$ ipython --no-banner

In [1]: import numpy as np

In [2]: import numpy.linalg as la

In [3]: np.set_printoptions(precision=3, suppress=True, linewidth=100)

In [4]: F = np.array([[0, 3, 0], [1, 0, 0], [0, 0, 0]])

In [5]: # splits into 2 blocks

In [6]: (la.matrix_power((F != 0) + (F.T != 0) + np.eye(3), 3) > 0).astype(int)
Out[6]: 
array([[1, 1, 0],
       [1, 1, 0],
       [0, 0, 1]])

In [7]: np.flatnonzero(la.matrix_power((F != 0) + (F.T != 0) + np.eye(3), 3)[1])
Out[7]: array([0, 1])

In [8]: round(la.det(F), 3)
Out[8]: np.float64(0.0)

In [9]: la.lstsq(F[:-1].T, F[-1])[2]
Out[9]: np.int32(2)

In [10]: Y = np.array([[-7, 7], [-5, -7]])

In [11]: cent = np.kron(Y, F)

In [12]: round(la.norm(cent, 2), 3), round(la.norm(Y, 2) * la.norm(F, 2), 3)
Out[12]: (np.float64(30.659), np.float64(30.659))

In [13]: cent
Out[13]: 
array([[  0, -21,   0,   0,  21,   0],
       [ -7,   0,   0,   7,   0,   0],
       [  0,   0,   0,   0,   0,   0],
       [  0, -15,   0,   0, -21,   0],
       [ -5,   0,   0,  -7,   0,   0],
       [  0,   0,   0,   0,   0,   0]])

In [14]: cent.shape
Out[14]: (6, 6)

In [15]: np.argsort(-la.norm(cent, axis=0).round(6), kind="stable")[:3]
Out[15]: array([4, 1, 3])

In [16]: la.cond(cent) > 100
Out[16]: np.True_

In [17]: la.matrix_rank(cent, rtol=0.1)
Out[17]: np.int64(4)

In [18]: left, s, vt = la.svd(F)

In [19]: evecs = vt[:(s > 1e-8).sum()]

In [20]: rng = np.random.default_rng(597867)

In [21]: x = F[0] + 2 * F[1] + rng.integers(2) * np.eye(3)[2]

In [22]: x
Out[22]: array([2., 3., 1.])

In [23]: np.diag(evecs.T @ evecs)
Out[23]: array([1., 1., 0.])

In [24]: la.matrix_rank(np.vstack([F, x]))
Out[24]: np.int64(3)

In [25]: W0 = np.loadtxt("x.csv", delimiter=",")

In [26]: W0
Out[26]: 
array([[  1.678,  -3.986,   4.852,  -3.571,   0.568,  -1.423,  -9.533],
       [ -3.88 ,   5.628,  -5.879,   3.587,  -0.835,  -6.735,  -6.395],
       [ -0.663,   7.707,   0.068,  -1.091,  -4.797,   0.065,   2.514],
       [ -5.835,   2.444,  -1.801,  -0.061,  11.865,  -0.317,  -4.528],
       [-10.645,   5.612,   5.014,  -3.18 ,  -0.84 ,  -2.281,   3.378],
       [ -2.349,  -0.626,   3.357,   9.337,   2.568,   7.074,  -3.148],
       [  0.254,   0.286,  -5.003,   4.243,  -4.603,  -0.684,  -0.025],
       [ -2.988,   3.125,  -6.59 ,  -3.368,  -9.27 ,   5.899,  -4.4  ],
       [ -3.538,  -8.612,  -1.432,  -1.996,   1.406,   0.975,   8.228],
       [ -2.461,  -6.346,   2.788,   0.273,  -1.804,  -6.944,  -2.103],
       [ -5.041,   0.37 ,   0.977,   3.097,  -5.282,   2.425,  -3.058]])

In [27]: x = np.array([-3, -3, -2, -1, 2, -2, -3])

In [28]: y = W0 @ x

In [29]: np.round(la.pinv(W0) @ W0, 3) + 0
Out[29]: 
array([[1., 0., 0., 0., 0., 0., 0.],
       [0., 1., 0., 0., 0., 0., 0.],
       [0., 0., 1., 0., 0., 0., 0.],
       [0., 0., 0., 1., 0., 0., 0.],
       [0., 0., 0., 0., 1., 0., 0.],
       [0., 0., 0., 0., 0., 1., 0.],
       [0., 0., 0., 0., 0., 0., 1.]])

In [30]: la.lstsq(W0, y)[0]
Out[30]: array([-3., -3., -2., -1.,  2., -2., -3.])

In [31]: la.solve(W0.T @ W0, W0.T @ y)
Out[31]: array([-3., -3., -2., -1.,  2., -2., -3.])

In [32]: y = y + 0.02 * rng.normal(size=11)

In [33]: y
Out[33]: 
array([ 33.355,  33.915, -37.452,  51.78 ,   1.009,  -6.718,  -3.61 ,  -0.976,  17.484,  37.155,
         2.719])

In [34]: beta, *_ = la.lstsq(W0, y)

In [35]: beta.round()
Out[35]: array([-3., -3., -2., -1.,  2., -2., -3.])

In [36]: [round(float(la.norm(la.solve(W0.T @ W0 + lam * np.eye(7), W0.T @ y))), 2) for lam in (0, 1, 10, 100)]
Out[36]: [6.32, 6.29, 5.97, 4.09]

In [37]: beta
Out[37]: array([-3.   , -3.   , -2.002, -1.001,  1.999, -2.   , -3.   ])

In [38]: np.round(la.norm(y - W0 @ beta), 3)
Out[38]: np.float64(0.024)

In [39]: q, evecs = la.qr(W0[:, :2])[0], la.qr(W0[:, 2:])[0]

In [40]: s = la.svd(q.T @ evecs, compute_uv=False)

In [41]: s
Out[41]: array([0.344, 0.098])

In [42]: (s > 0.9).sum()
Out[42]: np.int64(0)

In [43]: proj = W0 @ la.solve(W0.T @ W0, W0.T)

In [44]: np.round(la.eigvalsh(proj), 3) + 0
Out[44]: array([0., 0., 0., 0., 1., 1., 1., 1., 1., 1., 1.])

In [45]: np.allclose(proj @ proj, proj)
Out[45]: True

In [46]: proj @ W0[:, 1]
Out[46]: array([-3.986,  5.628,  7.707,  2.444,  5.612, -0.626,  0.286,  3.125, -8.612, -6.346,  0.37 ])

In [47]: la.matrix_rank(np.eye(11) - proj)
Out[47]: np.int64(4)

In [48]: mat = np.loadtxt("m.csv", delimiter=",")

In [49]: mat
Out[49]: 
array([[ -5.,   5.,   4.,   3.,   7.],
       [  2.,   2.,  -6.,  -7.,   5.],
       [  6.,  -4.,  -6.,   4.,   9.],
       [  6.,   7.,   7.,  -6.,   3.],
       [  1.,   3.,  -6.,   6.,   2.],
       [  2.,   1.,  -9.,  -6.,  -8.],
       [ -4.,   3.,  -7.,   6.,  -2.],
       [  7.,  -1.,   4.,  -2.,  -6.],
       [ -8.,   7.,   3.,   3.,  -5.],
       [-11.,  -1.,  22.,  24.,  -8.]])

In [50]: labels = mat[:, 2] > np.median(mat[:, 2])

In [51]: f = mat[labels].mean(axis=0) - mat[~labels].mean(axis=0)

In [52]: f
Out[52]: array([-3.6,  2.4, 14.8,  3.8, -3. ])

In [53]: labels.astype(int)
Out[53]: array([1, 0, 0, 1, 0, 0, 0, 1, 1, 1])

In [54]: ((mat - mat.mean(axis=0)) @ f > 0).astype(int)
Out[54]: array([1, 0, 0, 1, 0, 0, 0, 1, 1, 1])

In [55]: (((mat - mat.mean(axis=0)) @ f > 0) == labels).mean()
Out[55]: np.float64(1.0)

In [56]: q, _ = la.qr(np.array([[-0.3, 0.6, 1.6, 1.5, 0.9],
    ...:     [2.0, 0.3, 0.3, 0.8, 1.2],
    ...:     [1.5, 0.2, -0.2, 0.6, 0.1],
    ...:     [0.8, 0.4, -0.7, -0.9, 0.6],
    ...:     [0.5, 2.0, -0.3, -0.6, 1.1]]))

In [57]: K = 3 * q

In [58]: K
Out[58]: 
array([[-0.335, -1.018, -2.544, -0.262,  1.145],
       [ 2.231,  0.393, -0.969, -1.009, -1.382],
       [ 1.674,  0.332, -0.009,  2.128,  1.25 ],
       [ 0.893, -0.259,  1.049, -1.801,  1.948],
       [ 0.558, -2.763,  0.7  ,  0.377, -0.651]])

In [59]: labels = rng.permutation(5)

In [60]: labels
Out[60]: array([2, 0, 4, 3, 1])

In [61]: Y = K[labels][:, labels]

In [62]: round(float(np.trace(Y)), 3)
Out[62]: -2.403
